$ python3 -q
>>> import numpy as np
>>> from numpy import linalg as LA
>>> np.set_printoptions(suppress=True, linewidth=200)
>>> K = np.load("sample15.npy")
>>> K
array([[ 14.83, -18.95,  13.25, -19.3 ],
       [ -3.22,   5.58, -19.92,  28.02],
       [-19.58,  18.85,   9.99,   7.82],
       [ -5.  ,  -4.59, -13.28,   4.91],
       [-17.95,   0.32,  -1.16, -11.18],
       [-23.01,  10.56, -26.75,  12.4 ],
       [  4.64, -11.54,  -4.67,   0.84],
       [ -7.75,   5.14,  -7.19,  17.66],
       [-11.43,   7.84,  -3.15,  -1.9 ],
       [ -5.42,  16.79, -14.17,  -1.62],
       [  3.03,  -9.74, -21.59,  -0.71],
       [ 13.92,  -2.97, -13.75,   5.99],
       [-12.94,   6.38, -22.95,  19.07],
       [ -5.99,  -2.44, -14.93,  11.06],
       [ -1.37,   6.04,  -4.76,   6.77],
       [ -4.73,  -8.42, -10.97,  -6.09],
       [  4.06,   3.12,  19.21, -23.77],
       [ -5.61,  -2.42,  -4.13,  -2.79],
       [  0.07,  -4.83,  -8.67, -18.76],
       [-20.19,   6.41, -16.98,  22.47],
       [-19.46,  32.52, -20.18,  28.26],
       [ -1.06,  -5.25, -25.56,   9.11],
       [ 25.1 ,   9.26, -23.73,  15.27],
       [ 11.78,   4.08,  25.82, -13.39]])
>>> hat = K @ LA.solve(K.T @ K, K.T)
>>> LA.matrix_rank(np.eye(24) - hat)
np.int64(20)
>>> np.round(LA.eigvalsh(hat), 2) + 0
array([0., 0., 0., 0., 0., 0., 0., 0., 0., 0., 0., 0., 0., 0., 0., 0., 0., 0., 0., 0., 1., 1., 1., 1.])
>>> np.round(hat @ K[:, 1], 2)
array([-18.95,   5.58,  18.85,  -4.59,   0.32,  10.56, -11.54,   5.14,   7.84,  16.79,  -9.74,  -2.97,   6.38,  -2.44,   6.04,  -8.42,   3.12,  -2.42,  -4.83,   6.41,  32.52,  -5.25,   9.26,   4.08])
